% python3 -q
>>> import numpy as np
>>> from numpy import linalg as LA
>>> np.set_printoptions(precision=2, suppress=True, linewidth=120, sign=" ")
>>> m1 = np.load("a.npy")
>>> print(m1)
[[ 0.  1.  3.  3.  3. -1. -1.  3.  3. -3. -3.]
 [ 1.  0.  3.  3.  3. -1. -1.  3.  3. -3. -3.]
 [ 3.  3.  8.  9.  9. -3. -3.  9.  9. -9. -9.]
 [ 3.  3.  9.  8.  9. -3. -3.  9.  9. -9. -9.]
 [ 3.  3.  9.  9.  8. -3. -3.  9.  9. -9. -9.]
 [-1. -1. -3. -3. -3.  0.  1. -3. -3.  3.  3.]
 [-1. -1. -3. -3. -3.  1.  0. -3. -3.  3.  3.]
 [ 3.  3.  9.  9.  9. -3. -3.  8.  9. -9. -9.]
 [ 3.  3.  9.  9.  9. -3. -3.  9.  8. -9. -9.]
 [-3. -3. -9. -9. -9.  3.  3. -9. -9.  8.  9.]
 [-3. -3. -9. -9. -9.  3.  3. -9. -9.  9.  8.]]
>>> ev, vecs = LA.eigh(m1)
>>> vec = np.array([0, -5, -2, 3, 4, -7, 2, -6, -3, -8, 4])
>>> print(vec @ m1 @ vec / (vec @ vec), round(float(ev[0]), 2), round(float(ev[-1]), 2))
-1.0 -1.0 66.0
>>> print(vec @ m1 @ vec)
-232.0
>>> print(np.round(LA.eigvalsh(m1).min(), 2))
-1.0
>>> K = np.load("x.npy")
>>> print(K)
[[ 3  5  1  8  1  0  0]
 [ 1  3 -1  6 -1 -2 -2]
 [ 1  3 -1  6 -1 -2 -2]
 [ 1  3 -1  6 -1 -2 -2]
 [ 1  3 -1  6 -1 -2 -2]
 [ 1  3 -1  6 -1 -2 -2]
 [ 2  4  0  7  0 -1 -1]
 [ 1  3 -1  6 -1 -2 -2]
 [ 2  4  0  7  0 -1 -1]
 [ 1  3 -1  6 -1 -2 -2]
 [ 0  2 -2  5 -2 -3 -3]
 [ 3  5  1  8  1  0  0]
 [ 1  3 -1  6 -1 -2 -2]
 [ 0  2 -2  5 -2 -3 -3]]
>>> Uu, sig, VT = LA.svd(K)
>>> print(sig.round(2) + 0)
[ 28.83   8.29   0.     0.     0.     0.     0.  ]
>>> print(np.argmax(sig[:-1] / (sig[1:] + 1e-6)) + 1)
2
>>> M2 = Uu[:, :2] @ np.diag(sig[:2]) @ VT[:2]
>>> print(LA.matrix_rank(K, rtol=0.05))
2
>>> print(M2.round(2) + 0)
[[ 3.  5.  1.  8.  1.  0.  0.]
 [ 1.  3. -1.  6. -1. -2. -2.]
 [ 1.  3. -1.  6. -1. -2. -2.]
 [ 1.  3. -1.  6. -1. -2. -2.]
 [ 1.  3. -1.  6. -1. -2. -2.]
 [ 1.  3. -1.  6. -1. -2. -2.]
 [ 2.  4.  0.  7.  0. -1. -1.]
 [ 1.  3. -1.  6. -1. -2. -2.]
 [ 2.  4.  0.  7.  0. -1. -1.]
 [ 1.  3. -1.  6. -1. -2. -2.]
 [ 0.  2. -2.  5. -2. -3. -3.]
 [ 3.  5.  1.  8.  1.  0.  0.]
 [ 1.  3. -1.  6. -1. -2. -2.]
 [ 0.  2. -2.  5. -2. -3. -3.]]
